>>> import numpy as np
>>> np.set_printoptions(precision=2, suppress=True, linewidth=200, sign=" ")
>>> E = np.load("out12.npy")
>>> print(E)
[[-0.7  1.  -1.  -2.   2.   1. ]
 [-1.  -0.7  2.  -2.   1.  -1. ]
 [ 2.  -1.  -0.7  1.   0.   2. ]
 [ 2.   0.   2.   0.3  2.   0. ]
 [ 1.   1.   2.   2.   2.3 -2. ]
 [-1.   1.  -1.  -2.   2.   1.3]]
>>> r0 = np.array([2, 2])
>>> print(np.correlate(E[4], E[0], "full"))
[ 1.    3.    2.    3.    2.3  -3.1  -9.3   2.3   2.9  -3.61  1.4 ]
>>> print(np.array([np.convolve(row, r0, "same") for row in E]))
[[-1.4  0.6  0.  -6.   0.   6. ]
 [-2.  -3.4  2.6  0.  -2.   0. ]
 [ 4.   2.  -3.4  0.6  2.   4. ]
 [ 4.   4.   4.   4.6  4.6  4. ]
 [ 2.   4.   6.   8.   8.6  0.6]
 [-2.   0.   0.  -6.   0.   6.6]]
>>> print(np.convolve(E[4], r0))
[ 2.   4.   6.   8.   8.6  0.6 -4. ]
>>> print(np.cross(E[4, :3], E[0, :3]))
[-3.  -0.4  1.7]
>>> print(np.polyval(r0, E[4]))
[ 4.   4.   6.   6.   6.6 -2. ]
>>> vec = np.array([0, -2, 3, 2, -2, -3])
>>> target = E @ vec
>>> c, lr = np.zeros(6), 1 / np.linalg.norm(E, 2) ** 2
>>> for i in range(20):
...     c -= lr * E.T @ (E @ c - target)
...     if i % 5 == 0: print(i, round(np.linalg.norm(E @ c - target), 2))
... 
0 7.28
5 0.92
10 0.4
15 0.3
>>> print(round(np.linalg.cond(E), 2))
24.83
>>> B = np.array([[1, 4, -2, 5, 2, 3, -2, -9, 9, 9, -6, 1],
...     [-7, 0, -4, 8, 5, 6, -2, -4, -3, 2, 0, -1],
...     [3, 4, 2, -2, -9, -2, 1, 8, 9, 4, -6, -7],
...     [-3, -6, 8, 3, 5, 5, 7, -4, 9, 2, 2, 1],
...     [-6, -7, 7, 4, 3, -8, -5, -3, -2, -2, -3, 4],
...     [2, 7, -6, 8, 5, 6, 1, -9, -6, -2, -5, 2],
...     [8, -9, 7, 8, -9, -3, 9, 4, -8, 1, 4, 6],
...     [-6, -5, -4, 2, 3, 9, 2, 1, -2, 0, -8, -6],
...     [1, 7, 7, -2, 2, 3, -3, 9, -1, 1, 0, 8],
...     [-2, -5, -3, -5, 7, 9, 8, -5, -5, 2, 4, 5],
...     [-5, 7, 3, -3, -1, 8, 3, -1, 8, -6, 9, -4],
...     [1, -1, -3, -2, 1, -9, -2, -8, 5, -3, -2, -3]])
>>> W0 = np.triu(B)
>>> print(W0)
[[ 1  4 -2  5  2  3 -2 -9  9  9 -6  1]
 [ 0  0 -4  8  5  6 -2 -4 -3  2  0 -1]
 [ 0  0  2 -2 -9 -2  1  8  9  4 -6 -7]
 [ 0  0  0  3  5  5  7 -4  9  2  2  1]
 [ 0  0  0  0  3 -8 -5 -3 -2 -2 -3  4]
 [ 0  0  0  0  0  6  1 -9 -6 -2 -5  2]
 [ 0  0  0  0  0  0  9  4 -8  1  4  6]
 [ 0  0  0  0  0  0  0  1 -2  0 -8 -6]
 [ 0  0  0  0  0  0  0  0 -1  1  0  8]
 [ 0  0  0  0  0  0  0  0  0  2  4  5]
 [ 0  0  0  0  0  0  0  0  0  0  9 -4]
 [ 0  0  0  0  0  0  0  0  0  0  0 -3]]
>>> # null space of dimension 1
>>> left, sv, vt = np.linalg.svd(W0, full_matrices=False)
>>> print(np.cumsum(sv ** 2) / np.sum(sv ** 2))
[ 0.29  0.57  0.73  0.83  0.91  0.95  0.98  1.    1.    1.    1.    1.  ]
>>> print(np.round(vt @ vt.T, 2) + 0)
[[ 1.  0.  0.  0.  0.  0.  0.  0.  0.  0.  0.  0.]
 [ 0.  1.  0.  0.  0.  0.  0.  0.  0.  0.  0.  0.]
 [ 0.  0.  1.  0.  0.  0.  0.  0.  0.  0.  0.  0.]
 [ 0.  0.  0.  1.  0.  0.  0.  0.  0.  0.  0.  0.]
 [ 0.  0.  0.  0.  1.  0.  0.  0.  0.  0.  0.  0.]
 [ 0.  0.  0.  0.  0.  1.  0.  0.  0.  0.  0.  0.]
 [ 0.  0.  0.  0.  0.  0.  1.  0.  0.  0.  0.  0.]
 [ 0.  0.  0.  0.  0.  0.  0.  1.  0.  0.  0.  0.]
 [ 0.  0.  0.  0.  0.  0.  0.  0.  1.  0.  0.  0.]
 [ 0.  0.  0.  0.  0.  0.  0.  0.  0.  1.  0.  0.]
 [ 0.  0.  0.  0.  0.  0.  0.  0.  0.  0.  1.  0.]
 [ 0.  0.  0.  0.  0.  0.  0.  0.  0.  0.  0.  1.]]
>>> print(np.round(np.sqrt((sv ** 2).sum()), 2), np.round(np.linalg.norm(W0), 2))
43.99 43.99
>>> print(np.round(left.T @ W0 @ vt.T, 2) + 0)
[[ 23.56   0.     0.     0.     0.     0.     0.     0.     0.     0.     0.     0.  ]
 [  0.    23.37   0.     0.     0.     0.     0.     0.     0.     0.     0.     0.  ]
 [  0.     0.    17.44   0.     0.     0.     0.     0.     0.     0.     0.     0.  ]
 [  0.     0.     0.    13.98   0.     0.     0.     0.     0.     0.     0.     0.  ]
 [  0.     0.     0.     0.    12.99   0.     0.     0.     0.     0.     0.     0.  ]
 [  0.     0.     0.     0.     0.     8.73   0.     0.     0.     0.     0.     0.  ]
 [  0.     0.     0.     0.     0.     0.     7.51   0.     0.     0.     0.     0.  ]
 [  0.     0.     0.     0.     0.     0.     0.     5.27   0.     0.     0.     0.  ]
 [  0.     0.     0.     0.     0.     0.     0.     0.     2.06   0.     0.     0.  ]
 [  0.     0.     0.     0.     0.     0.     0.     0.     0.     0.92   0.     0.  ]
 [  0.     0.     0.     0.     0.     0.     0.     0.     0.     0.     0.12   0.  ]
 [  0.     0.     0.     0.     0.     0.     0.     0.     0.     0.     0.     0.  ]]
>>> print(sv.round(2) + 0)
[ 23.56  23.37  17.44  13.98  12.99   8.73   7.51   5.27   2.06   0.92   0.12   0.  ]
